% ipython --no-banner

In [1]: import numpy as np

In [2]: from numpy import linalg as LA

In [3]: np.set_printoptions(precision=2, suppress=True, linewidth=160)

In [4]: F = np.load("layer16.npy")

In [5]: print(F)
[[ -2.   4.   1.  -2.]
 [  0.  -2.   2.   1.]
 [  0.   4.  -1.  -2.]
 [  0. -14.   8.   7.]]

In [6]: # rows and columns are dependent

In [7]: print([round(float(x), 2) for x in LA.svd(F, compute_uv=False)[:3]])
[18.71, 3.64, 0.74]

In [8]: print(np.argsort(-LA.norm(F, axis=0).round(6), kind="stable")[:3])
[1 2 3]

In [9]: print(LA.cond(F) > 100)
True

In [10]: print(LA.matrix_rank(F, rtol=0.1))
2

In [11]: M2 = np.array([[-2, 0, 4],
    ...:     [4, 7, -7],
    ...:     [0, -1, -1],
    ...:     [-7, -7, -5],
    ...:     [-3, 6, 1],
    ...:     [-5, -9, 3]])

In [12]: W2 = np.array([[0, 1, 1, 0, 3, 1], [1, 3, 0, 3, 2, 3], [3, 3, 3, 1, 3, 0]])

In [13]: rng = np.random.default_rng(4420)

In [14]: K = M2 @ W2 + 0.05 * rng.normal(size=(6, 6))

In [15]: print(K)
[[ 11.96   9.94   9.98   3.94   5.87  -1.91]
 [-14.1    4.07 -17.    13.98   4.97  24.98]
 [ -4.07  -6.07  -3.01  -4.    -5.01  -2.99]
 [-21.95 -43.   -21.96 -25.98 -49.95 -27.99]
 [  8.99  17.99   0.01  19.08   5.98  14.92]
 [  0.04 -22.96   3.97 -24.01 -23.99 -31.96]]

In [16]: cov = K.T @ K

In [17]: print(np.round(LA.eigvalsh(cov)[::-1], 2) + 0)
[10225.45  1920.77   220.58     0.02     0.01     0.  ]

In [18]: print(LA.matrix_rank(cov))
6

In [19]: print(round(float(np.trace(cov)), 2), round((K ** 2).sum(), 2))
12366.84 12366.84

In [20]: print(np.round(LA.svd(K, compute_uv=False) ** 2, 2) + 0)
[10225.45  1920.77   220.58     0.02     0.01     0.  ]

In [21]: print((K @ K.T).shape)
(6, 6)

In [22]: M2 = np.array([[1, -1, 2, 1, 2, 2],
    ...:     [-1, 1, 2, 0, 1, 0],
    ...:     [-2, 1, -2, -2, -1, 2],
    ...:     [-2, -1, 0, 0, -1, 0],
    ...:     [-2, -2, -2, 2, -1, -1],
    ...:     [1, -1, -1, 2, -2, -2]])

In [23]: arr = M2 + M2.T

In [24]: print(arr)
[[ 2 -2  0 -1  0  3]
 [-2  2  3 -1 -1 -1]
 [ 0  3 -4 -2 -3  1]
 [-1 -1 -2  0  1  2]
 [ 0 -1 -3  1 -2 -3]
 [ 3 -1  1  2 -3 -4]]

In [25]: labels = rng.permutation(6)

In [26]: print(labels)
[5 1 0 2 3 4]

In [27]: M2 = arr[labels][:, labels]

In [28]: print(np.sort(np.abs(LA.eigvals(M2))))
[0.54 1.47 3.78 5.56 6.76 7.66]

In [29]: print(np.allclose(M2, arr))
False

In [30]: print(M2)
[[-4 -1  3  1  2 -3]
 [-1  2 -2  3 -1 -1]
 [ 3 -2  2  0 -1  0]
 [ 1  3  0 -4 -2 -3]
 [ 2 -1 -1 -2  0  1]
 [-3 -1  0 -3  1 -2]]

In [31]: left, s, VT = LA.svd(F)

In [32]: print(s.round(2) + 0)
[18.71  3.64  0.74  0.  ]

In [33]: print(np.argmax(s[:-1] / (s[1:] + 1e-6)) + 1)
3

In [34]: M2 = left[:, :3] @ np.diag(s[:3]) @ VT[:3]

In [35]: print(LA.matrix_rank(F, rtol=0.05))
2

In [36]: print(round(np.abs(F - M2).max(), 2))
0.0

In [37]: print(M2.round(2) + 0)
[[ -2.   4.   1.  -2.]
 [  0.  -2.   2.   1.]
 [  0.   4.  -1.  -2.]
 [  0. -14.   8.   7.]]

In [38]: print(np.all(LA.eigvalsh(arr) > 0))
False

In [39]: vals, evecs = LA.eigh(arr)

In [40]: vec = np.array([1, -2, -1, 0, 0, 3])

In [41]: print(np.abs(arr).sum(axis=1).max(), round(np.abs(vals).max(), 2))
14 7.66

In [42]: print((np.sign(evecs[:, -1].round(6)) == np.sign(evecs[0, -1].round(6))).astype(int))
[1 0 0 1 1 1]

In [43]: print(np.round(vec @ arr @ vec / (vec @ vec), 2), round(vals[0], 2), np.round(vals[-1], 2))
0.93 -7.66 5.56

In [44]: print(vec @ arr @ vec)
14

In [45]: print(LA.eigvalsh(arr[1:, 1:]))
[-7.   -6.75 -0.18  1.    4.93]

In [46]: mat = np.array([[-2.0, 0.0, -3.0, 1.0, 1.0],
    ...:     [2.0, 1.0, -2.0, -3.0, 1.0],
    ...:     [-1.0, -1.0, -3.0, -2.0, 0.0],
    ...:     [0.0, 0.0, 0.0, 2.0, 1.0],
    ...:     [0.0, 0.0, 0.0, 1.0, 0.0]])

In [47]: print(mat)
[[-2.  0. -3.  1.  1.]
 [ 2.  1. -2. -3.  1.]
 [-1. -1. -3. -2.  0.]
 [ 0.  0.  0.  2.  1.]
 [ 0.  0.  0.  1.  0.]]

In [48]: P = np.triu(np.array([[2, -1, -1, 0, 1],
    ...:     [2, 1, 1, -1, -1],
    ...:     [-2, 1, -1, -2, 0],
    ...:     [2, 1, 2, -1, 2],
    ...:     [-2, -2, -1, -2, 1]]), 1) + np.eye(5)

In [49]: M2 = P @ mat @ LA.inv(P)

In [50]: print(M2)
[[ -3.  -3.   2.   8. -16.]
 [  1.   1.  -5. -17.  34.]
 [ -1.  -2.  -2. -12.  21.]
 [  0.   0.   0.   4.  -7.]
 [  0.   0.   0.   1.  -2.]]

In [51]: print(np.poly(M2))
[  1.   2. -13.  -9.  30.  13.]
